% python3 -q
>>> import numpy as np
>>> np.set_printoptions(precision=2, suppress=True, linewidth=100, legacy="1.25")
>>> def rnd(a):
...     return np.round(a, 2) + 0
... 
>>> A = np.array([[-5, -9, 2, 8, 4, 3],
...     [1, -3, 2, -9, -6, 3],
...     [-9, -3, -7, 0, -8, 4],
...     [-8, -2, 0, -3, 8, 7],
...     [3, -6, -7, -4, 0, 4],
...     [-8, -2, 0, -3, 8, 7]])
>>> rng = np.random.default_rng(42)
>>> labels = rng.permutation(6)
>>> print(labels)
[3 2 5 4 1 0]
>>> A2 = A[labels][:, labels]
>>> np.diag(A2)
array([-3, -7,  7,  0, -3, -5])
>>> print(rnd(np.sort(np.abs(np.linalg.eigvals(A2)))))
[ 0.    7.59 10.82 10.82 10.89 11.88]
>>> np.trace(A2)
-11
>>> print(A2)
[[-3  0  7  8 -2 -8]
 [ 0 -7  4 -8 -3 -9]
 [-3  0  7  8 -2 -8]
 [-4 -7  4  0 -6  3]
 [-9  2  3 -6 -3  1]
 [ 8  2  3  4 -9 -5]]
>>> rnd(np.linalg.det(A2)), rnd(np.linalg.det(A[labels]))
(0.0, 0.0)
>>> r0 = np.array([3, -2, -2, -1, -2, 3])
>>> J = np.array([np.roll(r0, i) for i in range(6)])
>>> J
array([[ 3, -2, -2, -1, -2,  3],
       [ 3,  3, -2, -2, -1, -2],
       [-2,  3,  3, -2, -2, -1],
       [-1, -2,  3,  3, -2, -2],
       [-2, -1, -2,  3,  3, -2],
       [-2, -2, -1, -2,  3,  3]])
>>> A2 = J[0, 0] * J[1:] - np.outer(J[1:, 0], J[0])
>>> A2
array([[  0,  15,   0,  -3,   3, -15],
       [  0,   5,   5,  -8, -10,   3],
       [  0,  -8,   7,   8,  -8,  -3],
       [  0,  -7, -10,   7,   5,   0],
       [  0, -10,  -7,  -8,   5,  15]])
>>> np.flatnonzero(~A2.round(6).any(axis=1))
array([], dtype=int64)
>>> Uu, sig, Vh = np.linalg.svd(A2, full_matrices=False)
>>> rnd(sig / sig[0])
array([1.  , 0.66, 0.66, 0.16, 0.1 ])
>>> rnd(np.sqrt((sig ** 2).sum())), rnd(np.linalg.norm(A2))
(40.34, 40.34)
>>> rnd(np.cumsum(sig ** 2) / np.sum(sig ** 2))
array([0.52, 0.75, 0.98, 0.99, 1.  ])
>>> rnd(Uu.T @ A2 @ Vh.T)
array([[29.19,  0.  ,  0.  ,  0.  ,  0.  ],
       [ 0.  , 19.34,  0.  ,  0.  ,  0.  ],
       [ 0.  ,  0.  , 19.23,  0.  ,  0.  ],
       [ 0.  ,  0.  ,  0.  ,  4.7 ,  0.  ],
       [ 0.  ,  0.  ,  0.  ,  0.  ,  3.  ]])
>>> np.abs(Uu[:, 0]).round(6).argmax()
0
>>> np.allclose(Uu * sig @ Vh, A2)
True
>>> r0 = np.array([-1, 7, 9, -7, 3, 8])
>>> A2 = J + np.outer(r0, np.eye(6)[2])
>>> A2
array([[ 3., -2., -3., -1., -2.,  3.],
       [ 3.,  3.,  5., -2., -1., -2.],
       [-2.,  3., 12., -2., -2., -1.],
       [-1., -2., -4.,  3., -2., -2.],
       [-2., -1.,  1.,  3.,  3., -2.],
       [-2., -2.,  7., -2.,  3.,  3.]])
>>> np.linalg.matrix_rank(np.linalg.inv(A2) - np.linalg.inv(J), tol=1e-8)
1
>>> W0 = np.load("mat.npy")
>>> W0
array([[  5,   6,   7,   8,   9,  10,  11,  12,  13,  14,  15,  16,  17],
       [ 18,  19,  20,  21,  22,  23,  24,  25,  26,  27,  28,  29,  30],
       [ 31,  32,  33,  34,  35,  36,  37,  38,  39,  40,  41,  42,  43],
       [ 44,  45,  46,  47,  48,  49,  50,  51,  52,  53,  54,  55,  56],
       [ 57,  58,  59,  60,  61,  62,  63,  64,  65,  66,  67,  68,  69],
       [ 70,  71,  72,  73,  74,  75,  76,  77,  78,  79,  80,  81,  82],
       [ 83,  84,  85,  86,  87,  88,  89,  90,  91,  92,  93,  94,  95],
       [ 96,  97,  98,  99, 100, 101, 102, 103, 104, 105, 106, 107, 108],
       [109, 110, 111, 112, 113, 114, 115, 116, 117, 118, 119, 120, 121],
       [122, 123, 124, 125, 126, 127, 128, 129, 130, 131, 132, 133, 134],
       [135, 136, 137, 138, 139, 140, 141, 142, 143, 144, 145, 146, 147],
       [148, 149, 150, 151, 152, 153, 154, 155, 156, 157, 158, 159, 160]])
>>> Uu, sig, Vh = np.linalg.svd(W0)
>>> vecs = Vh[:(sig > 1e-8).sum()]
>>> x0 = W0[6] + 5 * W0[4] + rng.integers(2) * np.eye(13)[0]
>>> x0
array([368., 374., 380., 386., 392., 398., 404., 410., 416., 422., 428., 434., 440.])
>>> print(rnd(np.diag(vecs.T @ vecs)))
[0.27 0.21 0.16 0.13 0.1  0.08 0.08 0.08 0.1  0.13 0.16 0.21 0.27]
>>> rnd(np.linalg.norm(x0 - vecs.T @ vecs @ x0))
0.0
>>> np.linalg.matrix_rank(np.vstack([W0, x0]))
2
>>> A2 = W0 / np.sqrt((W0 ** 2).mean(axis=1, keepdims=True))
>>> rnd(np.linalg.norm(A2, axis=1))
array([3.61, 3.61, 3.61, 3.61, 3.61, 3.61, 3.61, 3.61, 3.61, 3.61, 3.61, 3.61])
>>> rnd(A2[6])
array([0.93, 0.94, 0.95, 0.97, 0.98, 0.99, 1.  , 1.01, 1.02, 1.03, 1.04, 1.06, 1.07])
>>> np.linalg.matrix_rank(W0 - W0.mean(axis=1, keepdims=True))
1
>>> r = np.linalg.matrix_rank(A)
>>> r
5
>>> null = np.linalg.svd(A)[2][r:].T
>>> rnd(null @ null.T)
array([[ 0.1 ,  0.1 ,  0.04,  0.1 , -0.06,  0.25],
       [ 0.1 ,  0.11,  0.04,  0.11, -0.06,  0.27],
       [ 0.04,  0.04,  0.01,  0.04, -0.02,  0.09],
       [ 0.1 ,  0.11,  0.04,  0.11, -0.06,  0.27],
       [-0.06, -0.06, -0.02, -0.06,  0.03, -0.14],
       [ 0.25,  0.27,  0.09,  0.27, -0.14,  0.64]])
>>> print(np.allclose(A @ null, 0))
True
>>> rnd(null[:, 0] / null[np.abs(null[:, 0]).round(6).argmax(), 0])
array([ 0.39,  0.42,  0.14,  0.42, -0.22,  1.  ])
>>> [round(float(x), 2) for x in np.linalg.svd(W0, compute_uv=False)[:3]]
[1173.73, 22.32, 0.0]
>>> rnd(np.linalg.norm(W0, 2) / np.linalg.norm(W0))
1.0
>>> np.linalg.matrix_rank(W0, rtol=0.1)
1
>>> K = np.loadtxt("test18.csv", delimiter=",")
>>> print(K)
[[ -6.   -12.06  -1.92   0.07   2.12   1.03   6.94   6.03]
 [ -6.97 -18.03  -3.95   1.03   0.     0.92  11.02  10.97]
 [ -3.02 -18.01  -5.91   3.08  -5.97  -0.05  12.01  15.03]
 [ -9.95 -14.99   6.99  -7.93   7.11  -2.95  10.08   1.96]
 [ -5.96  -6.02   6.06  -6.01   6.05  -2.01   4.01  -2.01]
 [-11.96 -27.03   2.88  -6.     3.05  -3.08  18.05  12.03]
 [ -3.01 -11.93   2.08  -3.09  -1.99  -3.02   9.     7.  ]
 [-15.03 -18.03   0.08  -2.99  11.88   3.02   8.92   2.99]
 [ -5.94  -5.99   6.    -5.97   5.93  -2.     4.    -2.01]
 [ -8.93 -15.04   0.99  -3.06   4.94   0.06   8.93   4.98]
 [ -3.94  -6.03  -5.97   3.96   2.04   3.95   2.09   4.05]
 [ -9.02 -17.97   7.9   -8.99   4.06  -5.05  13.     5.  ]
 [-10.05 -20.99  -1.11  -1.93   2.99  -0.03  13.04  10.05]]
>>> x0 = np.array([-2, -2, -3, -1, 3, -3, -1, -3])
>>> target = K @ x0
>>> rnd(np.linalg.lstsq(K, target)[0])
array([-2., -2., -3., -1.,  3., -3., -1., -3.])
>>> target = target + 0.05 * rng.normal(size=13)
>>> rnd(target)
array([ 19.95,  14.06, -18.14,  51.04,  37.99,  39.55,  -0.14,  77.6 ,  37.65,  38.86,  13.94,
        38.56,  33.23])
>>> coef, *_ = np.linalg.lstsq(K, target)
>>> coef.round()
array([-2., -2., -3., -1.,  3., -2., -1., -3.])
>>> [round(float(np.linalg.norm(np.linalg.solve(K.T @ K + lam * np.eye(8), K.T @ target))), 2) for lam in (0, 1, 10, 100)]
[6.33, 3.86, 3.78, 3.22]
>>> rnd(K.T @ (target - K @ coef))
array([0., 0., 0., 0., 0., 0., 0., 0.])
>>> rnd(coef)
array([-2.23, -1.63, -2.98, -1.41,  2.67, -2.29, -0.57, -2.98])
>>> data = np.load("arr.npy")
>>> data
array([[-1.3 ,  0.9 ,  1.1 , -1.  , -2.  ,  2.1 , -2.2 ],
       [-0.1 , -0.7 ,  0.1 ,  0.1 ,  0.8 , -1.1 ,  0.7 ],
       [-2.1 , -1.1 , -0.6 , -1.2 , -1.9 , -0.1 ,  1.  ],
       [ 0.7 , -0.6 , -1.  , -0.2 ,  1.4 ,  0.2 ,  0.  ],
       [ 0.3 ,  0.3 ,  0.3 , -0.3 , -0.8 , -0.3 ,  1.2 ],
       [ 0.6 ,  0.5 ,  0.1 , -0.8 , -0.8 , -0.8 , -0.3 ],
       [-1.9 , -1.5 ,  1.8 , -0.6 , -0.6 ,  0.1 ,  0.2 ],
       [ 0.34, -0.34, -1.43, -0.27,  1.1 , -0.16, -0.46],
       [-1.1 ,  1.1 ,  0.6 ,  1.9 ,  1.8 , -1.1 , -1.2 ],
       [ 0.9 , -0.3 , -0.6 , -0.9 ,  1.3 , -1.  ,  0.3 ]])
>>> A2 = np.c_[data[:, :2] @ np.array([[2, -1], [-1, -1]]), np.array([-3, 3, -3, 0, -3, -2, -3, -1, 2, -1])]
>>> rnd(A2)
array([[-3.5 ,  0.4 , -3.  ],
       [ 0.5 ,  0.8 ,  3.  ],
       [-3.1 ,  3.2 , -3.  ],
       [ 2.  , -0.1 ,  0.  ],
       [ 0.3 , -0.6 , -3.  ],
       [ 0.7 , -1.1 , -2.  ],
       [-2.3 ,  3.4 , -3.  ],
       [ 1.02,  0.  , -1.  ],
       [-3.3 ,  0.  ,  2.  ],
       [ 2.1 , -0.6 , -1.  ]])
>>> print(np.linalg.matrix_rank(np.c_[data, A2]))
8
>>> P = data @ np.linalg.solve(data.T @ data, data.T)
>>> rnd(P)
array([[ 0.9 , -0.28,  0.01, -0.01, -0.03,  0.03,  0.08, -0.01,  0.03,  0.06],
       [-0.28,  0.22,  0.03, -0.01, -0.04,  0.1 ,  0.24,  0.01,  0.08,  0.13],
       [ 0.01,  0.03,  0.96, -0.08,  0.09, -0.02,  0.03,  0.15, -0.01, -0.03],
       [-0.01, -0.01, -0.08,  0.39, -0.11, -0.3 , -0.01,  0.25, -0.12,  0.23],
       [-0.03, -0.04,  0.09, -0.11,  0.66, -0.11, -0.12, -0.34, -0.04,  0.24],
       [ 0.03,  0.1 , -0.02, -0.3 , -0.11,  0.83, -0.07,  0.04, -0.08,  0.13],
       [ 0.08,  0.24,  0.03, -0.01, -0.12, -0.07,  0.87, -0.16, -0.04,  0.05],
       [-0.01,  0.01,  0.15,  0.25, -0.34,  0.04, -0.16,  0.44,  0.02,  0.14],
       [ 0.03,  0.08, -0.01, -0.12, -0.04, -0.08, -0.04,  0.02,  0.96,  0.05],
       [ 0.06,  0.13, -0.03,  0.23,  0.24,  0.13,  0.05,  0.14,  0.05,  0.78]])
>>> print(rnd(np.diag(P)))
[0.9  0.22 0.96 0.39 0.66 0.83 0.87 0.44 0.96 0.78]
>>> rnd(np.linalg.eigvalsh(P))
array([0., 0., 0., 1., 1., 1., 1., 1., 1., 1.])
>>> print(np.allclose(P @ P, P))
True
>>> np.trace(P)
7.0
>>> A2 = np.array([[9, -5, 5, -5], [-3, -6, 0, -9]])
>>> E = A2.T @ A2
>>> print(E)
[[ 90 -27  45 -18]
 [-27  61 -25  79]
 [ 45 -25  25 -25]
 [-18  79 -25 106]]
>>> Uu, sig, Vh = np.linalg.svd(E)
>>> vecs = Vh[:(sig > 1e-8).sum()]
>>> x0 = E[0] + -2 * E[1] + rng.integers(2) * np.eye(4)[1]
>>> x0
array([ 144., -148.,   95., -176.])
>>> rnd(np.diag(vecs.T @ vecs))
array([0.82, 0.34, 0.18, 0.66])
>>> np.allclose(vecs.T @ vecs @ x0, x0)
False
>>> np.linalg.matrix_rank(np.vstack([E, x0]))
3
>>> r = np.linalg.matrix_rank(E)
>>> r
2
>>> null = np.linalg.svd(E)[2][r:].T
>>> rnd(E @ null)
array([[0., 0.],
       [0., 0.],
       [0., 0.],
       [0., 0.]])
>>> rnd(null @ null.T)
array([[ 0.18,  0.06, -0.37, -0.1 ],
       [ 0.06,  0.66,  0.1 , -0.46],
       [-0.37,  0.1 ,  0.82,  0.06],
       [-0.1 , -0.46,  0.06,  0.34]])
>>> Uu, sig, Vh = np.linalg.svd(A)
>>> np.argmax(sig[:-1] / (sig[1:] + 1e-6)) + 1
5
>>> A2 = Uu[:, :5] @ np.diag(sig[:5]) @ Vh[:5]
>>> rnd(np.linalg.norm(A - A2, 2)), rnd(sig[5])
(0.0, 0.0)
>>> np.linalg.matrix_rank(A, rtol=0.05)
5
>>> rnd(A2)
array([[-5., -9.,  2.,  8.,  4.,  3.],
       [ 1., -3.,  2., -9., -6.,  3.],
       [-9., -3., -7.,  0., -8.,  4.],
       [-8., -2.,  0., -3.,  8.,  7.],
       [ 3., -6., -7., -4.,  0.,  4.],
       [-8., -2.,  0., -3.,  8.,  7.]])
>>> rnd(np.abs(A - A2).max())
0.0
>>> np.linalg.matrix_rank(A2)
5
>>> print(rnd(np.linalg.norm(A - A2) / np.linalg.norm(A)))
0.0
>>> X = np.load("m.npy")
>>> X
array([[  58,   -4,   -1,   -1,   -2,   -1,   -2],
       [  -3,  -39,    4,   -2,    0,   -3,   -2],
       [   2,   -5,   56,   -2,    2,    0,    1],
       [  -4,    0,   -4,   64,   -3,    4,   -1],
       [  -3,    0,   -4,   -4, -102,    5,    0],
       [  -3,    3,    2,    3,    4,  -17,    0],
       [  -2,   -4,    3,   -1,   -1,   -4,    3]])
>>> t = np.radians(135)
>>> Rm = np.eye(7)
>>> Rm[3, 3] = Rm[6, 6] = np.cos(t)
>>> Rm[3, 6], Rm[6, 3] = -np.sin(t), np.sin(t)
>>> rnd(Rm)
array([[ 1.  ,  0.  ,  0.  ,  0.  ,  0.  ,  0.  ,  0.  ],
       [ 0.  ,  1.  ,  0.  ,  0.  ,  0.  ,  0.  ,  0.  ],
       [ 0.  ,  0.  ,  1.  ,  0.  ,  0.  ,  0.  ,  0.  ],
       [ 0.  ,  0.  ,  0.  , -0.71,  0.  ,  0.  , -0.71],
       [ 0.  ,  0.  ,  0.  ,  0.  ,  1.  ,  0.  ,  0.  ],
       [ 0.  ,  0.  ,  0.  ,  0.  ,  0.  ,  1.  ,  0.  ],
       [ 0.  ,  0.  ,  0.  ,  0.71,  0.  ,  0.  , -0.71]])
>>> A2 = X @ Rm.T
>>> print(rnd(np.abs(A2 - X).max(axis=0)))
[  0.     0.     0.   108.55   0.     0.    46.96]
>>> print(rnd(A2))
[[  58.     -4.     -1.      2.12   -2.     -1.      0.71]
 [  -3.    -39.      4.      2.83    0.     -3.      0.  ]
 [   2.     -5.     56.      0.71    2.      0.     -2.12]
 [  -4.      0.     -4.    -44.55   -3.      4.     45.96]
 [  -3.      0.     -4.      2.83 -102.      5.     -2.83]
 [  -3.      3.      2.     -2.12    4.    -17.      2.12]
 [  -2.     -4.      3.     -1.41   -1.     -4.     -2.83]]
>>> A2 = X / np.sqrt((X ** 2).mean(axis=1, keepdims=True))
>>> print(rnd(np.linalg.norm(A2, axis=1)))
[2.65 2.65 2.65 2.65 2.65 2.65 2.65]
>>> np.linalg.matrix_rank(X - X.mean(axis=1, keepdims=True))
6
>>> np.linalg.matrix_rank(A2) == np.linalg.matrix_rank(X)
True
>>> r0 = np.array([-2, -2, -3, -3, 1, 1, 1])
>>> A2 = X + np.outer(r0, np.eye(7)[1])
>>> print(A2)
[[  58.   -6.   -1.   -1.   -2.   -1.   -2.]
 [  -3.  -41.    4.   -2.    0.   -3.   -2.]
 [   2.   -8.   56.   -2.    2.    0.    1.]
 [  -4.   -3.   -4.   64.   -3.    4.   -1.]
 [  -3.    1.   -4.   -4. -102.    5.    0.]
 [  -3.    4.    2.    3.    4.  -17.    0.]
 [  -2.   -3.    3.   -1.   -1.   -4.    3.]]
>>> np.linalg.matrix_rank(np.linalg.inv(A2) - np.linalg.inv(X), tol=1e-8)
1
